$ python3 -q
>>> import numpy as np
>>> np.set_printoptions(suppress=True, linewidth=140)
>>> E = np.load("block12.npy")
>>> E
array([[ 9,  0, -1, -2],
       [ 1, -1, -1,  3],
       [-1, -1, -1, -1],
       [ 0,  3,  1, -6]])
>>> def softmax(z):
...     e = np.exp(z - z.max(axis=-1, keepdims=True))
...     return e / e.sum(axis=-1, keepdims=True)
... 
>>> np.round(softmax(10 * E[3]), 1) + 0
array([0., 1., 0., 0.])
>>> S = E @ E.T / np.sqrt(4)
>>> np.round(softmax(S + np.triu(np.full(S.shape, -np.inf), 1)), 1) + 0
array([[1. , 0. , 0. , 0. ],
       [0. , 1. , 0. , 0. ],
       [0. , 0. , 0.9, 0. ],
       [0. , 0. , 0. , 1. ]])
>>> Q, R = np.linalg.qr(E)
>>> round(abs(R[0, 0]), 1), round(float(np.linalg.norm(E[:, 0])), 1)
(np.float64(9.1), 9.1)
>>> np.allclose(R.T @ R, E.T @ E)
True
>>> r0 = np.array([-3, 2, 0, 3])
>>> B = E + np.outer(r0, np.eye(4)[3])
>>> np.linalg.matrix_rank(B - E)
np.int64(1)
>>> B
array([[ 9.,  0., -1., -5.],
       [ 1., -1., -1.,  5.],
       [-1., -1., -1., -1.],
       [ 0.,  3.,  1., -3.]])
>>> evals, V = np.linalg.eig(E)
>>> np.round(E @ V[:, 0] - evals[0] * V[:, 0], 1) + 0
array([0., 0., 0., 0.])
>>> print(np.round(np.sort(np.linalg.eigvals(E @ E)), 1))
[ 0.6  2.2 53.7 82.5]
>>> rng = np.random.default_rng(281)
>>> lab = rng.permutation(4)
>>> B = E[:, lab] * rng.choice([-1, 1], 4)
>>> B
array([[-2,  1,  0, -9],
       [ 3,  1, -1, -1],
       [-1,  1, -1,  1],
       [-6, -1,  3,  0]])
>>> left, _, VT = np.linalg.svd(E.T @ B)
>>> np.round(np.linalg.lstsq(E, B)[0], 1) + 0
array([[ 0.,  0.,  0., -1.],
       [ 0.,  0.,  1.,  0.],
       [ 0., -1.,  0.,  0.],
       [ 1.,  0.,  0.,  0.]])
>>> mat = np.array([[-20, 1, -2, -1, 2, 3],
...     [2, 22, -2, 3, 1, -3],
...     [0, 1, 60, -3, 3, 1],
...     [2, -3, 1, 59, 3, 1],
...     [2, 0, 2, 1, 57, 2],
...     [0, 0, 0, -3, -2, -19]])
>>> np.round(np.linalg.eigvals(E), 1)
array([ 9.1, -7.3,  0.7, -1.5])
>>> np.round(np.linalg.eigvals(E).sum().real, 1)
np.float64(1.0)
>>> round(float(np.linalg.det(2 * E)), 1), round(float(np.linalg.det(E)), 1)
(1184.0, 74.0)
>>> np.round(np.poly(E), 1)
array([  1.,  -1., -69., -48.,  74.])
>>> np.einsum("ii->", E)
np.int64(1)
>>> np.kron(np.eye(2, dtype=int), E)
array([[ 9,  0, -1, -2,  0,  0,  0,  0],
       [ 1, -1, -1,  3,  0,  0,  0,  0],
       [-1, -1, -1, -1,  0,  0,  0,  0],
       [ 0,  3,  1, -6,  0,  0,  0,  0],
       [ 0,  0,  0,  0,  9,  0, -1, -2],
       [ 0,  0,  0,  0,  1, -1, -1,  3],
       [ 0,  0,  0,  0, -1, -1, -1, -1],
       [ 0,  0,  0,  0,  0,  3,  1, -6]])
>>> r0 = np.array([2, 2])
>>> np.cross(mat[2, :3], mat[5, :3])
array([0, 0, 0])
>>> np.convolve(mat[2], r0)
array([  0,   2, 122, 114,   0,   8,   2])
>>> Q, R = np.linalg.qr(mat)
>>> Q.round(1) + 0
array([[-1. , -0.1,  0. , -0.1, -0.1,  0. ],
       [ 0.1, -1. ,  0. , -0.1,  0. ,  0. ],
       [ 0. ,  0. , -1. ,  0. ,  0. ,  0. ],
       [ 0.1,  0.1,  0. , -1. ,  0. ,  0. ],
       [ 0.1,  0. ,  0. ,  0. , -1. ,  0. ],
       [ 0. ,  0. ,  0. ,  0.1,  0. ,  1. ]])
>>> np.allclose(R.T @ R, mat.T @ mat)
True
>>> np.round(np.abs(np.diag(R)), 1)
array([20.3, 22.2, 60.1, 58.5, 56.8, 18.8])
>>> round(np.abs(np.linalg.eigvals(mat)).max(), 1)
np.float64(60.4)
>>> print((mat - mat.T) / 2)
[[ 0.  -0.5 -1.  -1.5  0.   1.5]
 [ 0.5  0.  -1.5  3.   0.5 -1.5]
 [ 1.   1.5  0.  -2.   0.5  0.5]
 [ 1.5 -3.   2.   0.   1.   2. ]
 [ 0.  -0.5 -0.5 -1.   0.   2. ]
 [-1.5  1.5 -0.5 -2.  -2.   0. ]]
>>> np.trace(mat)
np.int64(159)
>>> lab = rng.permutation(6)
>>> B = mat[:, lab] * rng.choice([-1, 1], 6)
>>> B
array([[  2,   1,  20,   2,  -1,  -3],
       [  1,  -3,  -2,   2, -22,   3],
       [  3,   3,   0, -60,  -1,  -1],
       [  3, -59,  -2,  -1,   3,  -1],
       [ 57,  -1,  -2,  -2,   0,  -2],
       [ -2,   3,   0,   0,   0,  19]])
>>> left, _, VT = np.linalg.svd(mat.T @ B)
>>> lab
array([4, 3, 0, 2, 1, 5])
>>> print(np.round(left @ VT, 1) + 0)
[[ 0.  0. -1.  0.  0.  0.]
 [ 0.  0.  0.  0. -1.  0.]
 [ 0.  0.  0. -1.  0.  0.]
 [ 0. -1.  0.  0.  0.  0.]
 [ 1.  0.  0.  0.  0.  0.]
 [ 0.  0.  0.  0.  0. -1.]]
>>> J = np.load("arr.npy")
>>> J
array([[5, 0, 0, 0, 0, 0],
       [7, 8, 0, 0, 0, 0],
       [6, 1, 5, 0, 0, 0],
       [4, 2, 2, 0, 0, 0],
       [1, 8, 6, 4, 3, 0],
       [0, 2, 8, 0, 6, 1]])
>>> lab = rng.permutation(6)
>>> lab
array([2, 5, 3, 0, 1, 4])
>>> B = mat[lab][:, lab]
>>> np.round(np.sort(np.abs(np.linalg.eigvals(B))), 1)
array([18.6, 20.3, 22.3, 54.8, 60.4, 60.4])
>>> np.allclose(B, mat)
False
>>> M = np.load("m.npy")
>>> print(M)
[[ 99 -47 -72  49]
 [-47  75  -4 -29]
 [-72  -4  90 -64]
 [ 49 -29 -64 131]]
>>> r = np.linalg.matrix_rank(M)
>>> r
np.int64(3)
>>> null = np.linalg.svd(M)[2][r:].T
>>> print(np.linalg.matrix_rank(M.T @ M), np.linalg.matrix_rank(M @ M.T))
3 3
>>> [int(np.linalg.matrix_rank(M[:i])) for i in range(1, len(M) + 1)]
[1, 2, 3, 3]
>>> print([int(np.linalg.matrix_rank(M[:, :j + 1])) for j in range(4)])
[1, 2, 3, 3]
>>> np.round(null[:, 0] / null[np.abs(null[:, 0]).round(6).argmax(), 0], 1)
array([0.9, 0.8, 1. , 0.3])
>>> np.round(M @ null, 1) + 0
array([[0.],
       [0.],
       [0.],
       [0.]])
>>> B = M + rng.integers(-2, 3, (4, 3)) @ rng.integers(-2, 3, (3, 4))
>>> B
array([[ 93, -49, -74,  53],
       [-52,  71,  -2, -31],
       [-73,  -7,  87, -66],
       [ 49, -26, -63, 135]])
>>> B - M
array([[-6, -2, -2,  4],
       [-5, -4,  2, -2],
       [-1, -3, -3, -2],
       [ 0,  3,  1,  4]])
>>> np.linalg.matrix_rank(B - M, tol=1e-8)
np.int64(3)
>>> np.round(np.linalg.svd(B - M, compute_uv=False), 1) + 0
array([9.4, 7.2, 4.2, 0. ])
>>> x = np.array([-2, -3, 3, 2])
>>> rhs = B @ x
>>> print(rhs)
[-155 -177  296   61]
>>> np.round(np.linalg.solve(B, B[:, 1]), 1) + 0
array([0., 1., 0., 0.])
>>> np.round(np.linalg.solve(B, -2 * rhs), 1)
array([ 4.,  6., -6., -4.])
>>> np.round(np.linalg.solve(B.T, B[1]), 1) + 0
array([0., 1., 0., 0.])
>>> A = np.loadtxt("sample18.csv", delimiter=",")
>>> A.round(1)
array([[ 1. ,  0. ,  0. ,  0. ,  0. ],
       [ 0. ,  1. , -0.3,  0. ,  0. ],
       [ 0. ,  0.3,  1. ,  0. ,  0. ],
       [ 0. ,  0. ,  0. ,  1. ,  0. ],
       [ 0. ,  0. ,  0. ,  0. ,  1. ]])
>>> # keeps lengths
>>> (np.linalg.matrix_power((A != 0) + (A.T != 0) + np.eye(5), 5) > 0).astype(int)
array([[1, 0, 0, 0, 0],
       [0, 1, 1, 0, 0],
       [0, 1, 1, 0, 0],
       [0, 0, 0, 1, 0],
       [0, 0, 0, 0, 1]])
>>> np.flatnonzero(np.linalg.matrix_power((A != 0) + (A.T != 0) + np.eye(5), 5)[3])
array([3])
>>> np.round(A @ A, 1)
array([[ 1. ,  0. ,  0. ,  0. ,  0. ],
       [ 0. ,  0.9, -0.5,  0. ,  0. ],
       [ 0. ,  0.5,  0.9,  0. ,  0. ],
       [ 0. ,  0. ,  0. ,  1. ,  0. ],
       [ 0. ,  0. ,  0. ,  0. ,  1. ]])
>>> x = np.array([2, 0, 2, 6, 2])
>>> np.linalg.norm(A @ x) <= np.linalg.norm(A, 2) * np.linalg.norm(x) + 1e-9
np.True_
>>> (A @ x).argmax()
np.int64(3)
>>> np.round((A * x).sum(axis=1), 1)
array([ 2. , -0.5,  1.9,  6. ,  2. ])
>>> np.round(A @ np.ones(5), 1)
array([1. , 0.7, 1.2, 1. , 1. ])
>>> A @ np.eye(5)[4]
array([0., 0., 0., 0., 1.])
>>> r0, r1 = A[2], A[3]
>>> r0 @ r0
np.float64(1.0)
>>> pr = (r0 @ r1) / (r0 @ r0) * r0
>>> print(np.linalg.matrix_rank(np.outer(r0, r1)))
1
>>> (r1 - pr) @ r0
np.float64(0.0)
>>> np.round(np.outer(r0, r1), 1)
array([[0. , 0. , 0. , 0. , 0. ],
       [0. , 0. , 0. , 0.3, 0. ],
       [0. , 0. , 0. , 1. , 0. ],
       [0. , 0. , 0. , 0. , 0. ],
       [0. , 0. , 0. , 0. , 0. ]])
>>> r1 - pr
array([0., 0., 0., 1., 0.])
>>> r0 = np.array([2, -3])
>>> np.cross(A[0, :3], A[3, :3])
array([0., 0., 0.])
>>> hat = np.triu(np.array([[0, 2, 1, 2, 0],
...     [5, 1, 6, 0, 8],
...     [5, 3, 5, 7, 3],
...     [3, 1, 6, 6, 8],
...     [5, 3, 0, 8, 4]]), 1) + np.eye(5)
>>> B = hat @ A @ np.linalg.inv(hat)
>>> np.round(hat @ A - A @ hat, 1)
array([[ 0. ,  0.2, -0.6,  0. ,  0. ],
       [ 0. ,  1.6,  0. ,  1.8,  1. ],
       [ 0. ,  0. , -1.6,  0.2, -2. ],
       [ 0. ,  0. ,  0. ,  0. ,  0. ],
       [ 0. ,  0. ,  0. ,  0. ,  0. ]])
>>> W0 = np.load("dump.npy")
>>> W0.round(1) + 0
array([[ 0.9, -0.1,  0.1,  0. ,  0.2,  0.1,  0.2],
       [-0.1,  0.9,  0.1,  0. ,  0.1,  0.1,  0.2],
       [ 0.1,  0.1,  1. ,  0. , -0.1, -0.1, -0.1],
       [ 0. ,  0. ,  0. ,  1. ,  0. ,  0. , -0.1],
       [ 0.2,  0.1, -0.1,  0. ,  0.8, -0.2, -0.3],
       [ 0.1,  0.1, -0.1,  0. , -0.2,  0.9, -0.2],
       [ 0.2,  0.2, -0.1, -0.1, -0.3, -0.2,  0.6]])
>>> r = np.linalg.matrix_rank(W0)
>>> r
np.int64(6)
>>> null = np.linalg.svd(W0)[2][r:].T
>>> [int(np.linalg.matrix_rank(W0[:, :j + 1])) for j in range(7)]
[1, 2, 3, 4, 5, 6, 6]
>>> print([int(np.linalg.matrix_rank(np.delete(W0, i, axis=0))) for i in range(7)])
[6, 6, 6, 6, 6, 6, 6]
>>> null.shape
(7, 1)
>>> print(np.linalg.matrix_rank(W0.T @ W0), np.linalg.matrix_rank(W0 @ W0.T))
6 6
>>> print(np.round(W0 @ null, 1) + 0)
[[0.]
 [0.]
 [0.]
 [0.]
 [0.]
 [0.]
 [0.]]
>>> print([int(np.linalg.matrix_rank(W0[:i])) for i in range(1, len(W0) + 1)])
[1, 2, 3, 4, 5, 6, 6]
>>> np.argsort(-np.linalg.norm(W0, axis=0).round(6), kind="stable")[:3]
array([3, 2, 1])
>>> np.linalg.matrix_rank(W0, rtol=0.1)
np.int64(6)
>>> print(np.allclose(W0[:-1].T @ np.linalg.lstsq(W0[:-1].T, W0[-1])[0], W0[-1]))
True
>>> np.round(np.trace(np.linalg.pinv(W0) @ W0), 1)
np.float64(6.0)
>>> evals, V = np.linalg.eigh(W0)
>>> x = np.array([-2, 1, -1, 5, -5, -2, -5])
>>> np.round(np.abs(W0).sum(axis=1).max(), 1), round(float(np.abs(evals).max()), 1)
(np.float64(1.7), 1.0)
>>> print(np.round(np.linalg.eigvalsh(W0[1:, 1:]), 1))
[0.1 1.  1.  1.  1.  1. ]
>>> np.round(V * np.abs(evals) @ V.T, 1) + 0
array([[ 0.9, -0.1,  0.1,  0. ,  0.2,  0.1,  0.2],
       [-0.1,  0.9,  0.1,  0. ,  0.1,  0.1,  0.2],
       [ 0.1,  0.1,  1. ,  0. , -0.1, -0.1, -0.1],
       [ 0. ,  0. ,  0. ,  1. ,  0. ,  0. , -0.1],
       [ 0.2,  0.1, -0.1,  0. ,  0.8, -0.2, -0.3],
       [ 0.1,  0.1, -0.1,  0. , -0.2,  0.9, -0.2],
       [ 0.2,  0.2, -0.1, -0.1, -0.3, -0.2,  0.6]])
>>> B = np.array([[2, 0, 0, 1, 4, 5], [1, 1, 0, 2, 2, 5]])
>>> feats = B.T @ B
>>> feats
array([[ 5,  1,  0,  4, 10, 15],
       [ 1,  1,  0,  2,  2,  5],
       [ 0,  0,  0,  0,  0,  0],
       [ 4,  2,  0,  5,  8, 15],
       [10,  2,  0,  8, 20, 30],
       [15,  5,  0, 15, 30, 50]])
>>> evals, V = np.linalg.eigh(feats)
>>> print(np.round(V.T @ feats @ V, 1) + 0)
[[ 0.   0.   0.   0.   0.   0. ]
 [ 0.   0.   0.   0.   0.   0. ]
 [ 0.   0.   0.   0.   0.   0. ]
 [ 0.   0.   0.   0.   0.   0. ]
 [ 0.   0.   0.   0.   3.1  0. ]
 [ 0.   0.   0.   0.   0.  77.9]]
>>> np.round(V.T @ V, 1) + 0
array([[1., 0., 0., 0., 0., 0.],
       [0., 1., 0., 0., 0., 0.],
       [0., 0., 1., 0., 0., 0.],
       [0., 0., 0., 1., 0., 0.],
       [0., 0., 0., 0., 1., 0.],
       [0., 0., 0., 0., 0., 1.]])
>>> print(np.round(np.linalg.eigvalsh(feats @ feats), 1) + 0)
[   0.     0.     0.     0.     9.6 6069.4]
>>> np.abs(V[:, -1]).round(6).argmax()
np.int64(5)
>>> evals.round(1) + 0
array([ 0. ,  0. ,  0. ,  0. ,  3.1, 77.9])
>>> np.unique(evals.round(6) + 0, return_counts=True)[1]
array([4, 1, 1])
>>> np.round(np.abs(V[:, -1]), 1)
array([0.2, 0.1, 0. , 0.2, 0.5, 0.8])
>>> X = np.array([[2, 1, 0, 3, -6],
...     [2, 3, 1, 0, -6],
...     [2, 1, 1, 0, -6],
...     [0, 3, 3, 1, 0],
...     [3, 0, 1, 2, -9],
...     [3, 1, 1, 3, -9]])
>>> r = np.linalg.matrix_rank(X)
>>> r
np.int64(4)
>>> null = np.linalg.svd(X)[2][r:].T
>>> np.round(null @ null.T, 1) + 0
array([[0.9, 0. , 0. , 0. , 0.3],
       [0. , 0. , 0. , 0. , 0. ],
       [0. , 0. , 0. , 0. , 0. ],
       [0. , 0. , 0. , 0. , 0. ],
       [0.3, 0. , 0. , 0. , 0.1]])
>>> [int(np.linalg.matrix_rank(X[:i])) for i in range(1, len(X) + 1)]
[1, 2, 3, 4, 4, 4]
>>> np.round(null[:, 0] / null[np.abs(null[:, 0]).round(6).argmax(), 0], 1) + 0
array([1. , 0. , 0. , 0. , 0.3])
>>> [int(np.linalg.matrix_rank(X[:, :j + 1])) for j in range(5)]
[1, 2, 3, 4, 4]
>>> np.round(X @ null, 1) + 0
array([[0.],
       [0.],
       [0.],
       [0.],
       [0.],
       [0.]])
>>> [int(np.linalg.matrix_rank(np.delete(X, i, axis=0))) for i in range(6)]
[4, 4, 4, 4, 4, 4]
>>> print(null.shape)
(5, 1)
>>> T = np.stack([X, 2 * X, X[::-1]])
>>> np.linalg.matrix_rank(T.reshape(3, -1))
np.int64(2)
>>> np.round(np.linalg.norm(T, axis=(1, 2)), 1)
array([18.9, 37.8, 18.9])
